In [1]: import numpy as np

In [2]: from numpy import linalg as LA

In [3]: np.set_printoptions(suppress=True, linewidth=100)

In [4]: rd = lambda a: np.round(a, 4) + 0

In [5]: A = np.loadtxt("mat.csv", delimiter=",")

In [6]: A
Out[6]: 
array([[ -4., -15.,   4.,  15.],
       [ -1.,  21., -15., -29.],
       [  1.,   9.,  -1.,  -9.],
       [ -5.,   6., -11., -14.]])

In [7]: rd(A @ LA.pinv(A) @ A)
Out[7]: 
array([[ -4., -15.,   4.,  15.],
       [ -1.,  21., -15., -29.],
       [  1.,   9.,  -1.,  -9.],
       [ -5.,   6., -11., -14.]])

In [8]: np.unique(A.round(6), axis=0).shape
Out[8]: (4, 4)

In [9]: LA.inv(A)
LinAlgError: Singular matrix


In [10]: left, sig, vt = LA.svd(A)

In [11]: V = vt[:(sig > 1e-8).sum()]

In [12]: rng = np.random.default_rng(10)

In [13]: vec = A[2] + 4 * A[3] + rng.integers(2) * np.eye(4)[3]

In [14]: print(vec)
[-19.  33. -45. -64.]

In [15]: LA.matrix_rank(np.vstack([A, vec]))
Out[15]: np.int64(4)

In [16]: W0 = np.array([[-0.47, -1.01, 0.03, 0.3, -2.41],
    ...:     [0.32, 0.14, -0.21, -0.12, -0.62],
    ...:     [-0.04, 0.86, 0.33, -0.12, 3.7],
    ...:     [-1.06, -0.22, 0.78, 0.36, 3.06]])

In [17]: vec = np.array([0, 0, 1, 2, 2])

In [18]: print((W0 * vec).sum(axis=1))
[-4.19 -1.69  7.49  7.62]

In [19]: W0 @ np.eye(5)[3]
Out[19]: array([ 0.3 , -0.12, -0.12,  0.36])

In [20]: np.einsum("ij,j->i", W0, vec)
Out[20]: array([-4.19, -1.69,  7.49,  7.62])

In [21]: rd(W0 @ np.ones(5))
Out[21]: array([-3.56, -0.49,  4.73,  2.92])

In [22]: rd(np.trace(LA.pinv(W0) @ W0))
Out[22]: np.float64(2.0)

In [23]: np.abs(np.diag(LA.qr(W0)[1])) > 1e-9
Out[23]: array([ True,  True, False, False])

In [24]: np.allclose(W0[:-1].T @ LA.lstsq(W0[:-1].T, W0[-1])[0], W0[-1])
Out[24]: True

In [25]: rd(LA.norm(W0) ** 2 / LA.norm(W0, 2) ** 2)
Out[25]: np.float64(1.0916)

In [26]: print(LA.norm(W0, axis=1).argmax())
2

In [27]: rd(LA.norm(W0[0], 1)), rd(LA.norm(W0[0], np.inf))
Out[27]: (np.float64(4.22), np.float64(2.41))

In [28]: rd(LA.norm(W0[0] - W0[1]))
Out[28]: np.float64(2.3205)

In [29]: rank = LA.matrix_rank(W0)

In [30]: rank
Out[30]: np.int64(2)

In [31]: N = LA.svd(W0)[2][rank:].T

In [32]: print([int(LA.matrix_rank(np.delete(W0, i, axis=0))) for i in range(4)])
[2, 2, 2, 2]

In [33]: LA.matrix_rank(W0.T @ W0), LA.matrix_rank(W0 @ W0.T)
Out[33]: (np.int64(2), np.int64(2))

In [34]: print([int(LA.matrix_rank(W0[:, :j + 1])) for j in range(5)])
[1, 2, 2, 2, 2]

In [35]: gram = W0.T @ W0

In [36]: rd(np.trace(gram)), (W0 ** 2).sum()
Out[36]: (np.float64(33.533), np.float64(33.533))

In [37]: LA.matrix_rank(gram)
Out[37]: np.int64(2)

In [38]: (W0 @ W0.T).shape
Out[38]: (4, 4)

In [39]: E = np.load("dump.npy")

In [40]: rd(E)
Out[40]: 
array([[-3.0291, -1.5143,  2.1287],
       [ 0.8261, -3.6474, -1.4191],
       [ 2.4783, -0.635 ,  3.0748]])

In [41]: Q = E.astype(float).copy()

In [42]: for j in range(3):
    ...:     Q[:, j] -= Q[:, :j] @ (Q[:, :j].T @ Q[:, j])
    ...:     Q[:, j] /= LA.norm(Q[:, j])
    ...: 

In [43]: print(rd(Q.T @ Q))
[[1. 0. 0.]
 [0. 1. 0.]
 [0. 0. 1.]]

In [44]: rd(Q)
Out[44]: 
array([[-0.7573, -0.3786,  0.5322],
       [ 0.2065, -0.9119, -0.3548],
       [ 0.6196, -0.1588,  0.7687]])

In [45]: X = np.load("m.npy")

In [46]: print(X)
[[ 8.9417 10.5135 12.2657  0.3394]
 [ 8.1581  9.6918  9.7324 -2.0952]
 [ 9.3235  9.7816  9.2047  1.4243]
 [ 9.7893 10.3879 10.8794 -0.7356]
 [10.1445  8.7828 10.1064  1.2464]
 [10.0637  9.8756 11.3011  1.0888]
 [10.7765 10.1197 10.929  -0.253 ]
 [ 9.1373  9.9721 12.1438  0.4415]
 [ 8.6763 10.2572 10.8885  0.2506]
 [10.8179 11.9564 10.1639 -0.7312]
 [ 8.6755  9.8623 10.743  -1.4055]
 [11.5263 10.6757 10.3263  0.3672]
 [12.0862  9.3364 11.7445 -0.9912]
 [ 9.8472  9.345   9.1167 -0.1356]
 [ 9.3159  9.8983  9.7498  0.3684]
 [10.1055  8.81    9.5147  0.9139]
 [11.9066 10.2693  8.4383 -1.022 ]
 [10.6796  9.4149 10.3911  1.8214]
 [ 9.5011  9.0317 10.3742  0.605 ]
 [ 9.0522  9.6053  8.8764  0.149 ]
 [ 9.4048 10.6388  9.8678 -0.722 ]
 [ 9.1586 10.9614 11.0365  1.2593]]

In [47]: P = X @ LA.solve(X.T @ X, X.T)

In [48]: rd(np.trace(P))
Out[48]: np.float64(4.0)

In [49]: rd(LA.eigvalsh(P))
Out[49]: array([0., 0., 0., 0., 0., 0., 0., 0., 0., 0., 0., 0., 0., 0., 0., 0., 0., 0., 1., 1., 1., 1.])

In [50]: print(np.allclose(P @ P, P))
True
